$ python3 -q
>>> import numpy as np
>>> from numpy import linalg as LA
>>> np.set_printoptions(precision=2, suppress=True, linewidth=100)
>>> X = np.load("test0.npy")
>>> X
array([[  0,  15,   0,   0],
       [  0,   0,   0,   0],
       [  0,   5,   0,   0],
       [  0, -10,   0,   0],
       [  0, -25,   0,   0],
       [  0,  -5,   0,   0]])
>>> vec = np.array([1, -4, -9, -3])
>>> a = np.maximum(X @ vec, 0)
>>> np.tanh(X @ vec)
array([-1.,  0., -1.,  1.,  1.,  1.])
>>> np.flatnonzero(a > 1e-9)
array([3, 4, 5])
>>> X.T @ a
array([    0, -3000,     0,     0])
>>> U, s, VT = LA.svd(X)
>>> evecs = VT[:(s > 1e-8).sum()]
>>> rng = np.random.default_rng(579550)
>>> vec = X[4] + -1 * X[2] + rng.integers(2) * np.eye(4)[3]
>>> vec
array([  0., -30.,   0.,   1.])
>>> round(LA.norm(vec - evecs.T @ evecs @ vec), 2)
np.float64(1.0)
>>> evecs.T @ evecs
array([[0., 0., 0., 0.],
       [0., 1., 0., 0.],
       [0., 0., 0., 0.],
       [0., 0., 0., 0.]])
>>> X @ X.T
array([[ 225,    0,   75, -150, -375,  -75],
       [   0,    0,    0,    0,    0,    0],
       [  75,    0,   25,  -50, -125,  -25],
       [-150,    0,  -50,  100,  250,   50],
       [-375,    0, -125,  250,  625,  125],
       [ -75,    0,  -25,   50,  125,   25]])
>>> np.round(LA.pinv(X), 2) + 0
array([[ 0.  ,  0.  ,  0.  ,  0.  ,  0.  ,  0.  ],
       [ 0.01,  0.  ,  0.  , -0.01, -0.02,  0.  ],
       [ 0.  ,  0.  ,  0.  ,  0.  ,  0.  ,  0.  ],
       [ 0.  ,  0.  ,  0.  ,  0.  ,  0.  ,  0.  ]])
>>> LA.svd(X, compute_uv=False)
array([31.62,  0.  ,  0.  ,  0.  ])
>>> mat = np.loadtxt("layer19.csv", delimiter=",")
>>> mat
array([[ 0.84, -0.05, -0.26, -0.47],
       [-0.05,  0.98, -0.09, -0.16],
       [-0.26, -0.09,  0.57, -0.78],
       [-0.47, -0.16, -0.78, -0.4 ]])
>>> vals, evecs = LA.eig(mat)
>>> np.sort(LA.eigvals(mat.T))
array([-1.,  1.,  1.,  1.])
>>> np.round(mat @ evecs[:, 0] - vals[0] * evecs[:, 0], 2) + 0
array([0., 0., 0., 0.])
>>> np.sort(LA.eigvals(LA.inv(mat)))
array([-1.,  1.,  1.,  1.])
>>> vec = np.array([3, 1, 0, 2])
>>> [p for p in range(1, 25) if np.allclose(LA.matrix_power(mat, p), np.eye(4))]
[2, 4, 6, 8, 10, 12, 14, 16, 18, 20, 22, 24]
>>> np.sort(np.abs(np.degrees(np.angle(LA.eigvals(mat)))))
array([  0.,   0.,   0., 180.])
>>> 4 - LA.matrix_rank(mat - np.eye(4), tol=1e-8)
np.int64(3)
>>> round(LA.det(mat), 2)
np.float64(-1.0)
>>> np.round(mat.T @ (mat @ vec), 2) + 0
array([3., 1., 0., 2.])
>>> W0 = np.load("a.npy")
>>> W0
array([[-16.15,   8.4 ,   6.8 ,  -1.92,  -4.32],
       [ -2.7 , -11.48,  -7.  ,  13.83,  -4.55],
       [ -2.19,  -4.59,  13.22,  -9.54,  10.41],
       [ 12.66,  11.62,   5.14,   7.37,  -4.89],
       [  7.71,  -9.03,  -9.38,  -0.5 , -13.07],
       [ 12.8 ,   4.77,  -8.75,  -1.5 ,  11.6 ],
       [-12.48,   7.22, -12.22,   4.06,   5.12],
       [  7.15,  13.59,   5.72,  10.23,  -5.19],
       [ -1.98,  15.24,  -9.13,  -7.09,  -5.5 ],
       [ -9.21,   9.65, -11.78,  -6.98,  -5.87],
       [  4.54,  -3.36,  -6.99,   3.09, -17.6 ],
       [-12.24, -15.16,  -0.33,  -3.01,  -3.33],
       [ -4.49,  -6.24,   6.62,   7.77, -15.38],
       [ 13.45,  -7.84,   5.95,  -5.64,   9.51],
       [-13.02,  -5.91,  -3.  ,  13.55,  -1.74],
       [ 11.26,   1.86,  -7.76,  -1.94, -14.34],
       [ -9.43,   2.61,   0.61, -13.47, -11.06],
       [ -6.44,  -2.96, -17.93,  -1.82,   5.  ],
       [ -5.26,  -7.19,  16.25,   6.03,   4.52],
       [  1.81, -10.02,  -7.67,  -4.21,  14.83],
       [  1.1 ,   8.21, -16.46,  -2.51,  -7.35]])
>>> r0 = np.array([2, 0, -1])
>>> np.correlate(W0[1], W0[8], "full")
array([  14.85,   82.28,  144.54,   37.23, -178.73, -177.96,  266.17,  -96.73,    9.01])
>>> np.polyval(r0, W0[1])
array([ 13.58, 262.58,  97.  , 381.54,  40.4 ])
>>> np.cross(W0[1, :3], W0[8, :3])
array([211.49, -10.79, -63.88])
>>> cov = np.cov(W0, rowvar=False)
>>> np.polyfit(W0[:, 0], W0[:, 3], 1)
array([0.02, 0.3 ])
>>> np.median(W0, axis=0)
array([-2.19, -2.96, -6.99, -1.82, -4.55])
>>> cov.shape
(5, 5)
>>> LA.eigvalsh(cov)[::-1]
array([111.71,  90.07,  85.31,  70.65,  46.13])
>>> round(np.corrcoef(W0[:, 0], W0[:, 3])[0, 1], 2)
np.float64(0.02)
>>> np.corrcoef(W0.T)
array([[ 1.  ,  0.09, -0.01,  0.02,  0.02],
       [ 0.09,  1.  , -0.15, -0.12, -0.15],
       [-0.01, -0.15,  1.  ,  0.11,  0.11],
       [ 0.02, -0.12,  0.11,  1.  , -0.16],
       [ 0.02, -0.15,  0.11, -0.16,  1.  ]])
>>> A = np.maximum(np.array([[0],
...     [5],
...     [-9],
...     [8],
...     [-6],
...     [-7],
...     [-6],
...     [-6],
...     [9],
...     [-5],
...     [-6],
...     [2],
...     [7],
...     [8],
...     [-5],
...     [8],
...     [-6],
...     [6],
...     [-7],
...     [8],
...     [5],
...     [-6],
...     [-2],
...     [7],
...     [2],
...     [2],
...     [-9],
...     [-9]]) @ np.array([[0, 1, 2]]) + np.array([-2, 0, -1]), 0)
>>> A
array([[ 0,  0,  0],
       [ 0,  5,  9],
       [ 0,  0,  0],
       [ 0,  8, 15],
       [ 0,  0,  0],
       [ 0,  0,  0],
       [ 0,  0,  0],
       [ 0,  0,  0],
       [ 0,  9, 17],
       [ 0,  0,  0],
       [ 0,  0,  0],
       [ 0,  2,  3],
       [ 0,  7, 13],
       [ 0,  8, 15],
       [ 0,  0,  0],
       [ 0,  8, 15],
       [ 0,  0,  0],
       [ 0,  6, 11],
       [ 0,  0,  0],
       [ 0,  8, 15],
       [ 0,  5,  9],
       [ 0,  0,  0],
       [ 0,  0,  0],
       [ 0,  7, 13],
       [ 0,  2,  3],
       [ 0,  2,  3],
       [ 0,  0,  0],
       [ 0,  0,  0]])
>>> np.unique(A.round(6), axis=0).shape
(7, 3)
>>> LA.lstsq(A[:-1].T, A[-1])[2]
np.int32(2)
>>> M = np.loadtxt("sample13.csv", delimiter=",")
>>> M
array([[ 1.,  0., -1.,  0., -2.],
       [-2., -2., -3.,  2.,  1.],
       [ 1.,  0., -1.,  0., -2.],
       [-3., -1.,  2.,  2., -1.],
       [ 0.,  0.,  0.,  0.,  0.],
       [ 1.,  0., -1.,  0., -2.],
       [ 0.,  0.,  0.,  0.,  0.],
       [ 0.,  0.,  0.,  0.,  0.],
       [-5., -5., -1.,  4.,  3.],
       [-2., -3.,  1.,  2.,  0.],
       [ 0.,  0.,  0.,  0.,  0.],
       [ 0.,  0.,  0.,  0.,  0.],
       [ 0.,  1.,  0., -2.,  1.],
       [-3., -3.,  2.,  2.,  2.],
       [-3., -3.,  2.,  2.,  2.],
       [-3., -1.,  2.,  2., -1.],
       [ 0.,  0.,  0.,  0.,  0.],
       [ 0.,  0.,  0.,  0.,  0.],
       [-3., -3.,  2.,  2.,  2.],
       [ 1.,  1., -1., -2., -1.],
       [-3., -3.,  2.,  2.,  2.],
       [ 1.,  0., -1.,  0., -2.],
       [ 0.,  0.,  0.,  0.,  0.],
       [-4., -3., -2.,  4., -2.],
       [-5., -5., -1.,  4.,  3.],
       [-3., -2.,  2.,  0.,  3.],
       [ 0.,  1.,  0., -2.,  1.],
       [-2., -1.,  1.,  2., -3.],
       [-2., -1.,  1.,  2., -3.]])
>>> t = np.radians(36)
>>> r_ = np.eye(5)
>>> r_[3, 3] = r_[4, 4] = np.cos(t)
>>> r_[3, 4], r_[4, 3] = -np.sin(t), np.sin(t)
>>> r_
array([[ 1.  ,  0.  ,  0.  ,  0.  ,  0.  ],
       [ 0.  ,  1.  ,  0.  ,  0.  ,  0.  ],
       [ 0.  ,  0.  ,  1.  ,  0.  ,  0.  ],
       [ 0.  ,  0.  ,  0.  ,  0.81, -0.59],
       [ 0.  ,  0.  ,  0.  ,  0.59,  0.81]])
>>> A2 = M @ r_.T
>>> LA.svd(M, compute_uv=False), LA.svd(A2, compute_uv=False)
(array([19.21,  8.96,  6.81,  2.78,  1.92]), array([19.21,  8.96,  6.81,  2.78,  1.92]))
>>> np.abs(A2 - M).max(axis=0)
array([0.  , 0.  , 0.  , 2.53, 2.73])
>>> lab = rng.permutation(5)
>>> A2 = r_[:, lab] * rng.choice([-1, 1], 5)
>>> A2
array([[ 0.  , -0.  ,  1.  ,  0.  ,  0.  ],
       [ 0.  , -1.  ,  0.  ,  0.  ,  0.  ],
       [ 1.  , -0.  ,  0.  ,  0.  ,  0.  ],
       [ 0.  , -0.  ,  0.  , -0.59,  0.81],
       [ 0.  , -0.  ,  0.  ,  0.81,  0.59]])
>>> U, _, VT = LA.svd(r_.T @ A2)
>>> np.round(LA.lstsq(r_, A2)[0], 2) + 0
array([[ 0.,  0.,  1.,  0.,  0.],
       [ 0., -1.,  0.,  0.,  0.],
       [ 1.,  0.,  0.,  0.,  0.],
       [ 0.,  0.,  0.,  0.,  1.],
       [ 0.,  0.,  0.,  1.,  0.]])
>>> U @ VT
array([[ 0.,  0.,  1.,  0.,  0.],
       [ 0., -1.,  0.,  0.,  0.],
       [ 1.,  0.,  0.,  0.,  0.],
       [ 0.,  0.,  0.,  0.,  1.],
       [ 0.,  0.,  0.,  1.,  0.]])
>>> lab
array([2, 1, 0, 4, 3])
>>> vals, evecs = LA.eigh(A2)
>>> vec = np.array([3, -4, -2, -2, 3])
>>> LA.eigvalsh(A2[1:, 1:])
array([-1., -1.,  0.,  1.])
>>> round(float(np.abs(A2).sum(axis=1).max()), 2), round(float(np.abs(vals).max()), 2)
(1.4, 1.0)
>>> np.round(evecs * np.abs(vals) @ evecs.T, 2) + 0
array([[1., 0., 0., 0., 0.],
       [0., 1., 0., 0., 0.],
       [0., 0., 1., 0., 0.],
       [0., 0., 0., 1., 0.],
       [0., 0., 0., 0., 1.]])
>>> round(float(vec @ A2 @ vec / (vec @ vec)), 2), round(vals[0], 2), np.round(vals[-1], 2)
(-0.83, np.float64(-1.0), np.float64(1.0))
>>> W2 = M[[9, 26]].astype(float)
>>> for _ in range(5):
...     lab = LA.norm(M[:, None] - W2, axis=-1).argmin(axis=1)
...     W2 = np.array([M[lab == j].mean(axis=0) for j in range(2)])
... 
>>> lab
array([1, 0, 1, 0, 1, 1, 1, 1, 0, 0, 1, 1, 1, 0, 0, 0, 1, 1, 0, 1, 0, 1, 1, 0, 0, 0, 1, 0, 0])
>>> W2
array([[-3.07, -2.57,  0.71,  2.29,  0.57],
       [ 0.33,  0.2 , -0.33, -0.4 , -0.47]])
>>> np.abs(W2[1] - W2[0]).argmax()
np.int64(0)
>>> np.bincount(lab)
array([14, 15])
>>> W2[1] - W2[0]
array([ 3.4 ,  2.77, -1.05, -2.69, -1.04])
>>> J = np.loadtxt("dump.csv", delimiter=",")
>>> J
array([[-0.09,  0.4 ,  0.07, -0.71],
       [-0.36,  0.04, -0.72, -0.32],
       [-0.09, -0.51, -0.5 ,  0.09],
       [ 0.27, -0.34, -0.05,  0.09],
       [ 0.81,  0.37, -0.43,  0.04],
       [-0.36,  0.57, -0.18,  0.62]])
>>> # keeps lengths
>>> A2 = J / LA.norm(J, axis=1, keepdims=True)
>>> cov = A2 @ A2.T
>>> LA.norm(A2, axis=1)
array([1., 1., 1., 1., 1., 1.])
>>> np.round(np.degrees(np.arccos(np.clip(cov[1, 4], -1, 1))), 2)
np.float64(88.2)
>>> (np.abs(cov) > 0.9).astype(int)
array([[1, 0, 0, 0, 0, 0],
       [0, 1, 0, 0, 0, 0],
       [0, 0, 1, 0, 0, 0],
       [0, 0, 0, 1, 0, 0],
       [0, 0, 0, 0, 1, 0],
       [0, 0, 0, 0, 0, 1]])
>>> t = np.radians(128)
>>> r_ = np.eye(4)
>>> r_[2, 2] = r_[0, 0] = np.cos(t)
>>> r_[2, 0], r_[0, 2] = -np.sin(t), np.sin(t)
>>> r_
array([[-0.62,  0.  ,  0.79,  0.  ],
       [ 0.  ,  1.  ,  0.  ,  0.  ],
       [-0.79,  0.  , -0.62,  0.  ],
       [ 0.  ,  0.  ,  0.  ,  1.  ]])
>>> A2 = J @ r_.T
>>> LA.svd(J, compute_uv=False), LA.svd(A2, compute_uv=False)
(array([1., 1., 1., 1.]), array([1., 1., 1., 1.]))
>>> round(float(LA.det(r_)), 2), round(float(np.trace(r_)), 2)
(1.0, 0.77)
>>> A2
array([[ 0.11,  0.4 ,  0.03, -0.71],
       [-0.35,  0.04,  0.73, -0.32],
       [-0.34, -0.51,  0.38,  0.09],
       [-0.2 , -0.34, -0.18,  0.09],
       [-0.84,  0.37, -0.37,  0.04],
       [ 0.08,  0.57,  0.4 ,  0.62]])
>>> np.abs(A2 - J).max(axis=0)
array([1.65, 0.  , 1.45, 0.  ])
>>> vec = np.array([-2, -6, -7, -9])
>>> rhs = A2 @ vec
>>> rhs
array([  3.57,  -1.8 ,   0.26,   2.92,   1.69, -11.94])
>>> LA.lstsq(A2, rhs)[0]
array([-2., -6., -7., -9.])
>>> rhs = rhs + 0.1 * rng.normal(size=6)
>>> rhs
array([  3.32,  -1.88,   0.2 ,   3.21,   1.77, -11.87])
>>> coef, *_ = LA.lstsq(A2, rhs)
>>> np.round(A2.T @ (rhs - A2 @ coef), 2) + 0
array([0., 0., 0., 0.])
>>> [round(float(LA.norm(LA.solve(A2.T @ A2 + lam * np.eye(4), A2.T @ rhs))), 2) for lam in (0, 1, 10, 100)]
[12.99, 6.5, 1.18, 0.13]
>>> J @ J.T
array([[ 0.67,  0.22, -0.29, -0.22,  0.02, -0.19],
       [ 0.22,  0.75,  0.34, -0.1 ,  0.03,  0.09],
       [-0.29,  0.34,  0.52,  0.18, -0.04, -0.11],
       [-0.22, -0.1 ,  0.18,  0.2 ,  0.12, -0.23],
       [ 0.02,  0.03, -0.04,  0.12,  0.98,  0.03],
       [-0.19,  0.09, -0.11, -0.23,  0.03,  0.88]])
>>> round(float(J[:, 2] @ J[:, 0]), 2)
0.0
>>> A2 = J + rng.integers(-2, 3, (6, 1)) @ rng.integers(-2, 3, (1, 4))
>>> A2
array([[-2.09,  1.4 ,  1.07, -2.71],
       [-0.36,  0.04, -0.72, -0.32],
       [ 1.91, -1.51, -1.5 ,  2.09],
       [-1.73,  0.66,  0.95, -1.91],
       [ 4.81, -1.63, -2.43,  4.04],
       [ 1.64, -0.43, -1.18,  2.62]])
>>> LA.matrix_rank(A2 - J, tol=1e-8)
np.int64(1)
>>> np.abs(A2 - J).sum(axis=1)
array([ 6.,  0.,  6.,  6., 12.,  6.])
>>> A2 - J
array([[-2.,  1.,  1., -2.],
       [ 0.,  0.,  0.,  0.],
       [ 2., -1., -1.,  2.],
       [-2.,  1.,  1., -2.],
       [ 4., -2., -2.,  4.],
       [ 2., -1., -1.,  2.]])
>>> np.round(LA.svd(A2 - J, compute_uv=False), 2) + 0
array([8.94, 0.  , 0.  , 0.  ])
>>> F = np.array([[5.0, 0.0, 4.0, 4.0],
...     [0.0, 5.0, 0.0, 0.0],
...     [4.0, 0.0, 5.0, 4.0],
...     [4.0, 0.0, 4.0, 5.0]])
>>> F
array([[5., 0., 4., 4.],
       [0., 5., 0., 0.],
       [4., 0., 5., 4.],
       [4., 0., 4., 5.]])
>>> r0 = np.array([2, 2, 3, 3])
>>> A2 = F + np.outer(r0, np.eye(4)[2])
>>> LA.matrix_rank(A2 - F)
np.int64(1)
>>> A2
array([[5., 0., 6., 4.],
       [0., 5., 2., 0.],
       [4., 0., 8., 4.],
       [4., 0., 7., 5.]])
>>> lab = rng.permutation(4)
>>> A2 = F[:, lab] * rng.choice([-1, 1], 4)
>>> A2
array([[-5.,  0., -4.,  4.],
       [-0.,  5., -0.,  0.],
       [-4.,  0., -4.,  5.],
       [-4.,  0., -5.,  4.]])
>>> U, _, VT = LA.svd(F.T @ A2)
>>> np.round(U @ VT, 2) + 0
array([[-1.,  0.,  0.,  0.],
       [ 0.,  1.,  0.,  0.],
       [ 0.,  0.,  0.,  1.],
       [ 0.,  0., -1.,  0.]])
>>> lab
array([0, 1, 3, 2])
>>> A2 = LA.inv(F)
>>> A2
array([[ 0.69,  0.  , -0.31, -0.31],
       [ 0.  ,  0.2 ,  0.  ,  0.  ],
       [-0.31,  0.  ,  0.69, -0.31],
       [-0.31,  0.  , -0.31,  0.69]])
>>> LA.inv(A2)
array([[5., 0., 4., 4.],
       [0., 5., 0., 0.],
       [4., 0., 5., 4.],
       [4., 0., 4., 5.]])
>>> round(LA.slogdet(F)[0], 2)
np.float64(1.0)
>>> LA.det(F) * A2
array([[ 45.,   0., -20., -20.],
       [  0.,  13.,   0.,   0.],
       [-20.,   0.,  45., -20.],
       [-20.,   0., -20.,  45.]])
>>> (np.abs(A2) > 1e-9).astype(int)
array([[1, 0, 1, 1],
       [0, 1, 0, 0],
       [1, 0, 1, 1],
       [1, 0, 1, 1]])
>>> vec = np.ones(4)
>>> for _ in range(5):
...     vec = F @ vec
...     vec /= LA.norm(vec)
...     print(round(vec @ F @ vec, 2))
... 
12.62
12.94
12.99
13.0
13.0
>>> vec.round(2) + 0
array([0.58, 0.  , 0.58, 0.58])
